% ipython --no-banner

In [1]: import numpy as np

In [2]: import numpy.linalg as la

In [3]: np.set_printoptions(precision=2, suppress=True, linewidth=100)

In [4]: rnd = lambda a: np.round(a, 2) + 0

In [5]: F = np.load("sample16.npy")

In [6]: rnd(F)
Out[6]: 
array([[ 0.91, -0.03, -0.2 , -0.14, -0.03,  0.14, -0.2 ,  0.14, -0.14],
       [-0.03,  0.99, -0.07, -0.05, -0.01,  0.05, -0.07,  0.05, -0.05],
       [-0.2 , -0.07,  0.53, -0.33, -0.07,  0.33, -0.47,  0.33, -0.33],
       [-0.14, -0.05, -0.33,  0.76, -0.05,  0.24, -0.33,  0.24, -0.24],
       [-0.03, -0.01, -0.07, -0.05,  0.99,  0.05, -0.07,  0.05, -0.05],
       [ 0.14,  0.05,  0.33,  0.24,  0.05,  0.76,  0.33, -0.24,  0.24],
       [-0.2 , -0.07, -0.47, -0.33, -0.07,  0.33,  0.53,  0.33, -0.33],
       [ 0.14,  0.05,  0.33,  0.24,  0.05, -0.24,  0.33,  0.76,  0.24],
       [-0.14, -0.05, -0.33, -0.24, -0.05,  0.24, -0.33,  0.24,  0.76]])

In [7]: x0 = np.array([-1, -1, -1, -1, 3, -2, 2, -2, 0])

In [8]: target = F @ x0

In [9]: rnd(target)
Out[9]: array([-1.6 , -1.2 , -2.41, -2.  ,  2.8 , -1.  ,  0.59, -1.  , -1.  ])

In [10]: rnd(la.solve(F, target))
Out[10]: array([-1., -1., -1., -1.,  3., -2.,  2., -2.,  0.])

In [11]: np.count_nonzero(F)
Out[11]: np.int64(81)

In [12]: rnd(F.sum(axis=1))
Out[12]: array([ 0.45,  0.82, -0.27,  0.09,  0.82,  1.91, -0.27,  1.91,  0.09])

In [13]: rnd(F.sum(axis=0))
Out[13]: array([ 0.45,  0.82, -0.27,  0.09,  0.82,  1.91, -0.27,  1.91,  0.09])

In [14]: rnd(F.mean(axis=0))
Out[14]: array([ 0.05,  0.09, -0.03,  0.01,  0.09,  0.21, -0.03,  0.21,  0.01])

In [15]: rnd(la.svd(F, compute_uv=False))
Out[15]: array([1., 1., 1., 1., 1., 1., 1., 1., 1.])

In [16]: feats = np.array([[1, 1, 0, -2, 2, 1, 1, 1, 0],
    ...:     [-2, 0, 0, 2, -1, 2, -1, 0, 1],
    ...:     [0, 1, -1, 1, -2, 2, 2, 2, 2],
    ...:     [0, 1, -2, 2, 2, 1, -1, -1, -2],
    ...:     [-2, 0, 0, 2, -2, -1, -1, 1, -1],
    ...:     [-1, -1, -1, 0, -2, -2, 1, 2, -2]])

In [17]: feats[2] = feats[4]

In [18]: feats
Out[18]: 
array([[ 1,  1,  0, -2,  2,  1,  1,  1,  0],
       [-2,  0,  0,  2, -1,  2, -1,  0,  1],
       [-2,  0,  0,  2, -2, -1, -1,  1, -1],
       [ 0,  1, -2,  2,  2,  1, -1, -1, -2],
       [-2,  0,  0,  2, -2, -1, -1,  1, -1],
       [-1, -1, -1,  0, -2, -2,  1,  2, -2]])

In [19]: left, sv, vt = la.svd(feats)

In [20]: evecs = vt[:(sv > 1e-8).sum()]

In [21]: rng = np.random.default_rng(2173)

In [22]: x0 = feats[0] + 2 * feats[2] + rng.integers(2) * np.eye(9)[5]

In [23]: x0
Out[23]: array([-3.,  1.,  0.,  2., -2.,  0., -1.,  3., -2.])

In [24]: la.matrix_rank(np.vstack([feats, x0]))
Out[24]: np.int64(6)

In [25]: rnd(np.diag(evecs.T @ evecs))
Out[25]: array([0.41, 0.48, 0.55, 0.55, 0.58, 0.77, 0.38, 0.69, 0.59])

In [26]: left, sv, vt = la.svd(feats)

In [27]: rnd(sv)
Out[27]: array([7.24, 5.04, 3.95, 2.2 , 1.33, 0.  ])

In [28]: out = left[:, :5] @ np.diag(sv[:5]) @ vt[:5]

In [29]: la.matrix_rank(out)
Out[29]: np.int64(5)

In [30]: rnd(np.abs(feats - out).max())
Out[30]: np.float64(0.0)

In [31]: X = np.minimum.outer(np.arange(1, 14), np.arange(1, 14)) * 5

In [32]: X
Out[32]: 
array([[ 5,  5,  5,  5,  5,  5,  5,  5,  5,  5,  5,  5,  5],
       [ 5, 10, 10, 10, 10, 10, 10, 10, 10, 10, 10, 10, 10],
       [ 5, 10, 15, 15, 15, 15, 15, 15, 15, 15, 15, 15, 15],
       [ 5, 10, 15, 20, 20, 20, 20, 20, 20, 20, 20, 20, 20],
       [ 5, 10, 15, 20, 25, 25, 25, 25, 25, 25, 25, 25, 25],
       [ 5, 10, 15, 20, 25, 30, 30, 30, 30, 30, 30, 30, 30],
       [ 5, 10, 15, 20, 25, 30, 35, 35, 35, 35, 35, 35, 35],
       [ 5, 10, 15, 20, 25, 30, 35, 40, 40, 40, 40, 40, 40],
       [ 5, 10, 15, 20, 25, 30, 35, 40, 45, 45, 45, 45, 45],
       [ 5, 10, 15, 20, 25, 30, 35, 40, 45, 50, 50, 50, 50],
       [ 5, 10, 15, 20, 25, 30, 35, 40, 45, 50, 55, 55, 55],
       [ 5, 10, 15, 20, 25, 30, 35, 40, 45, 50, 55, 60, 60],
       [ 5, 10, 15, 20, 25, 30, 35, 40, 45, 50, 55, 60, 65]])

In [33]: r0, r1 = X[11], X[4]

In [34]: r0 @ r1
Out[34]: np.int64(10750)

In [35]: pr = (r0 @ r1) / (r0 @ r0) * r0

In [36]: rnd((r1 - pr) @ r0)
Out[36]: np.float64(0.0)

In [37]: la.matrix_rank(np.outer(r0, r1))
Out[37]: np.int64(1)

In [38]: rnd(pr)
Out[38]: array([ 2.71,  5.42,  8.12, 10.83, 13.54, 16.25, 18.95, 21.66, 24.37, 27.08, 29.79, 32.49, 32.49])

In [39]: rnd(la.norm(r0 + r1) ** 2 + la.norm(r0 - r1) ** 2)
Out[39]: np.float64(52450.0)

In [40]: idx = rng.permutation(13)

In [41]: idx
Out[41]: array([ 7,  9,  1,  8,  6, 11, 10,  4,  3,  5, 12,  0,  2])

In [42]: out = X[idx][:, idx]

In [43]: np.diag(out)
Out[43]: array([40, 50, 10, 45, 35, 60, 55, 25, 20, 30, 65,  5, 15])

In [44]: np.trace(out)
Out[44]: np.int64(455)

In [45]: J = np.loadtxt("test14.csv", delimiter=",")

In [46]: rnd(J)
Out[46]: 
array([[0.2 , 0.2 , 0.  , 0.  , 0.2 , 0.  , 0.  , 0.  , 0.  , 0.2 , 0.  , 0.2 ],
       [0.  , 0.22, 0.11, 0.  , 0.11, 0.  , 0.11, 0.11, 0.11, 0.11, 0.  , 0.11],
       [0.  , 0.  , 0.25, 0.25, 0.25, 0.  , 0.  , 0.  , 0.25, 0.  , 0.  , 0.  ],
       [0.  , 0.  , 0.  , 0.5 , 0.  , 0.  , 0.  , 0.5 , 0.  , 0.  , 0.  , 0.  ],
       [0.25, 0.  , 0.  , 0.  , 0.25, 0.  , 0.  , 0.  , 0.  , 0.25, 0.25, 0.  ],
       [0.  , 0.  , 0.2 , 0.2 , 0.  , 0.2 , 0.2 , 0.  , 0.  , 0.2 , 0.  , 0.  ],
       [0.14, 0.  , 0.  , 0.  , 0.14, 0.14, 0.29, 0.14, 0.14, 0.  , 0.  , 0.  ],
       [0.14, 0.  , 0.  , 0.  , 0.  , 0.14, 0.14, 0.29, 0.  , 0.14, 0.14, 0.  ],
       [0.  , 0.  , 0.  , 0.  , 0.  , 0.  , 0.  , 0.  , 0.5 , 0.  , 0.  , 0.5 ],
       [0.  , 0.14, 0.14, 0.14, 0.14, 0.  , 0.14, 0.14, 0.  , 0.14, 0.  , 0.  ],
       [0.2 , 0.2 , 0.  , 0.  , 0.  , 0.  , 0.2 , 0.  , 0.  , 0.  , 0.4 , 0.  ],
       [0.  , 0.25, 0.  , 0.  , 0.  , 0.  , 0.  , 0.  , 0.25, 0.  , 0.25, 0.25]])

In [47]: out = J / la.norm(J, axis=1, keepdims=True)

In [48]: gram = out @ out.T

In [49]: (gram - 2 * np.eye(12)).round(6).argmax(axis=1)
Out[49]: array([ 1,  9,  9,  9,  0,  9,  7,  6, 11,  1,  4,  8])

In [50]: np.degrees(np.arccos(np.clip(gram[8, 10], -1, 1)))
Out[50]: np.float64(90.0)

In [51]: np.argwhere(np.triu(np.abs(gram) > 0.95, 1))
Out[51]: array([], shape=(0, 2), dtype=int64)

In [52]: r0, r1 = J[8], J[0]

In [53]: r0 @ r1
Out[53]: np.float64(0.1)

In [54]: r0 @ r0
Out[54]: np.float64(0.5)

In [55]: pr = (r0 @ r1) / (r0 @ r0) * r0

In [56]: np.outer(r0, r1)
Out[56]: 
array([[0. , 0. , 0. , 0. , 0. , 0. , 0. , 0. , 0. , 0. , 0. , 0. ],
       [0. , 0. , 0. , 0. , 0. , 0. , 0. , 0. , 0. , 0. , 0. , 0. ],
       [0. , 0. , 0. , 0. , 0. , 0. , 0. , 0. , 0. , 0. , 0. , 0. ],
       [0. , 0. , 0. , 0. , 0. , 0. , 0. , 0. , 0. , 0. , 0. , 0. ],
       [0. , 0. , 0. , 0. , 0. , 0. , 0. , 0. , 0. , 0. , 0. , 0. ],
       [0. , 0. , 0. , 0. , 0. , 0. , 0. , 0. , 0. , 0. , 0. , 0. ],
       [0. , 0. , 0. , 0. , 0. , 0. , 0. , 0. , 0. , 0. , 0. , 0. ],
       [0. , 0. , 0. , 0. , 0. , 0. , 0. , 0. , 0. , 0. , 0. , 0. ],
       [0.1, 0.1, 0. , 0. , 0.1, 0. , 0. , 0. , 0. , 0.1, 0. , 0.1],
       [0. , 0. , 0. , 0. , 0. , 0. , 0. , 0. , 0. , 0. , 0. , 0. ],
       [0. , 0. , 0. , 0. , 0. , 0. , 0. , 0. , 0. , 0. , 0. , 0. ],
       [0.1, 0.1, 0. , 0. , 0.1, 0. , 0. , 0. , 0. , 0.1, 0. , 0.1]])

In [57]: la.matrix_rank(np.outer(r0, r1))
Out[57]: np.int64(1)

In [58]: (r1 - pr) @ r0
Out[58]: np.float64(0.0)

In [59]: rnd(la.norm(r0 + r1) ** 2 + la.norm(r0 - r1) ** 2)
Out[59]: np.float64(1.4)

In [60]: W0 = np.load("mat.npy")

In [61]: W0
Out[61]: 
array([[ 7.86, -7.31, -8.36,  7.54],
       [ 8.47, -6.61, -7.98,  7.79],
       [ 8.03, -6.79, -7.84,  7.76],
       [ 7.69, -6.57, -8.21,  8.05],
       [ 8.26, -6.99, -8.2 ,  7.56],
       [ 7.9 , -7.49, -8.39,  8.18],
       [ 7.98, -7.21, -7.89,  8.16],
       [ 8.4 , -6.94, -7.88,  7.99],
       [ 8.11, -7.22, -7.54,  7.91],
       [ 7.33, -6.94, -8.  ,  7.97],
       [ 8.2 , -6.7 , -7.47,  8.18],
       [ 0.15,  2.24,  1.53,  4.9 ],
       [-0.12,  2.12,  1.79,  5.28],
       [-0.19,  2.05,  2.13,  4.89],
       [ 0.  ,  2.21,  1.89,  5.12],
       [-0.09,  1.81,  2.48,  4.98],
       [ 0.04,  2.19,  2.33,  4.89],
       [ 0.41,  2.55,  1.58,  5.11],
       [-0.47,  2.03,  1.74,  5.09],
       [-0.18,  1.22,  1.76,  5.15],
       [ 0.13,  1.63,  2.09,  5.05],
       [-0.62,  2.17,  1.72,  5.06],
       [-8.09,  1.49,  7.03,  7.08],
       [-7.82,  1.4 ,  6.41,  7.13],
       [-7.74,  0.73,  7.14,  6.68],
       [-7.22,  1.  ,  7.36,  7.19],
       [-7.83,  1.05,  7.12,  7.11],
       [-7.89,  1.44,  6.94,  7.21],
       [-7.45,  1.07,  6.86,  7.18],
       [-8.21,  0.47,  6.56,  7.51],
       [-7.88,  1.14,  7.19,  6.94],
       [-8.23,  0.83,  6.52,  6.62],
       [-7.71,  1.27,  7.08,  7.35]])

In [62]: idx = W0[:, 0] > np.median(W0[:, 0])

In [63]: r0 = W0[idx].mean(axis=0) - W0[~idx].mean(axis=0)

In [64]: rnd(r0)
Out[64]: array([ 10.72,  -5.49, -10.06,   0.63])

In [65]: ((W0 - W0.mean(axis=0)) @ r0 > 0).astype(int)
Out[65]: 
array([1, 1, 1, 1, 1, 1, 1, 1, 1, 1, 1, 0, 0, 0, 0, 0, 0, 0, 0, 0, 0, 0, 0, 0, 0, 0, 0, 0, 0, 0, 0,
       0, 0])

In [66]: gram = np.cov(W0, rowvar=False)

In [67]: rnd(np.polyfit(W0[:, 1], W0[:, 2], 1))
Out[67]: array([1.38, 2.08])

In [68]: np.argwhere(np.triu(np.abs(np.corrcoef(W0.T)) > 0.8, 1))
Out[68]: 
array([[0, 1],
       [0, 2],
       [1, 2]])

In [69]: E = np.array([[-1.49, 1.58, -0.75, 2.16, 0.98, -1.53, -2.44, -1.86, -0.27, 2.51],
    ...:     [-0.64, 5.36, 0.94, 3.6, 1.98, -6.03, -6.57, 0.71, 0.26, 9.38],
    ...:     [-5.17, -3.38, 2.41, 4.14, -0.51, 2.13, 1.87, -4.71, -1.35, -6.08],
    ...:     [0.14, -1.88, -1.07, -1.69, -2.6, 2.45, 1.36, -2.42, -1.62, -2.92],
    ...:     [-2.0, 0.01, 0.47, 0.14, -1.11, -2.67, -4.83, -1.47, -0.96, 3.4],
    ...:     [0.3, 3.11, 0.13, 1.57, 1.44, -3.62, -3.92, 0.25, 0.22, 5.13]])

In [70]: E
Out[70]: 
array([[-1.49,  1.58, -0.75,  2.16,  0.98, -1.53, -2.44, -1.86, -0.27,  2.51],
       [-0.64,  5.36,  0.94,  3.6 ,  1.98, -6.03, -6.57,  0.71,  0.26,  9.38],
       [-5.17, -3.38,  2.41,  4.14, -0.51,  2.13,  1.87, -4.71, -1.35, -6.08],
       [ 0.14, -1.88, -1.07, -1.69, -2.6 ,  2.45,  1.36, -2.42, -1.62, -2.92],
       [-2.  ,  0.01,  0.47,  0.14, -1.11, -2.67, -4.83, -1.47, -0.96,  3.4 ],
       [ 0.3 ,  3.11,  0.13,  1.57,  1.44, -3.62, -3.92,  0.25,  0.22,  5.13]])

In [71]: W1 = np.array([[-1, -1, 3, -1, 0],
    ...:     [-3, -1, 2, 2, 1],
    ...:     [-1, 2, 1, -1, 1],
    ...:     [3, 3, -2, -2, 3],
    ...:     [1, -1, -2, 2, 0],
    ...:     [-3, -1, -3, -1, 0],
    ...:     [0, 3, 2, 2, 2],
    ...:     [2, -3, 3, 2, 3],
    ...:     [-1, -1, 1, 0, 1],
    ...:     [-3, 2, -2, 1, -1]])

In [72]: c = np.array([5, -4, -4, -5, 4])

In [73]: hid = np.maximum(E @ W1 + c, 0)

In [74]: la.matrix_rank(hid)
Out[74]: np.int64(4)

In [75]: (hid > 0).astype(int)
Out[75]: 
array([[1, 1, 0, 0, 0],
       [0, 1, 0, 1, 1],
       [1, 1, 0, 0, 1],
       [1, 0, 0, 0, 0],
       [1, 1, 0, 0, 0],
       [0, 0, 0, 1, 0]])

In [76]: rnd((hid > 0).mean(axis=0))
Out[76]: array([0.67, 0.67, 0.  , 0.33, 0.33])

In [77]: cent = np.array([[2, 2], [2, 1], [0, 2], [3, 3], [1, 3]])

In [78]: rnd(hid @ cent)
Out[78]: 
array([[ 17.12,  12.13],
       [ 27.92,  25.19],
       [135.17, 125.65],
       [  4.18,   4.18],
       [  4.9 ,   4.09],
       [  5.82,   5.82]])

In [79]: W1 @ cent
Out[79]: 
array([[ -7,   0],
       [ -1,   6],
       [  0,   2],
       [  9,   8],
       [  6,   3],
       [-11, -16],
       [ 14,  19],
       [  7,  22],
       [ -3,   2],
       [  0,  -8]])
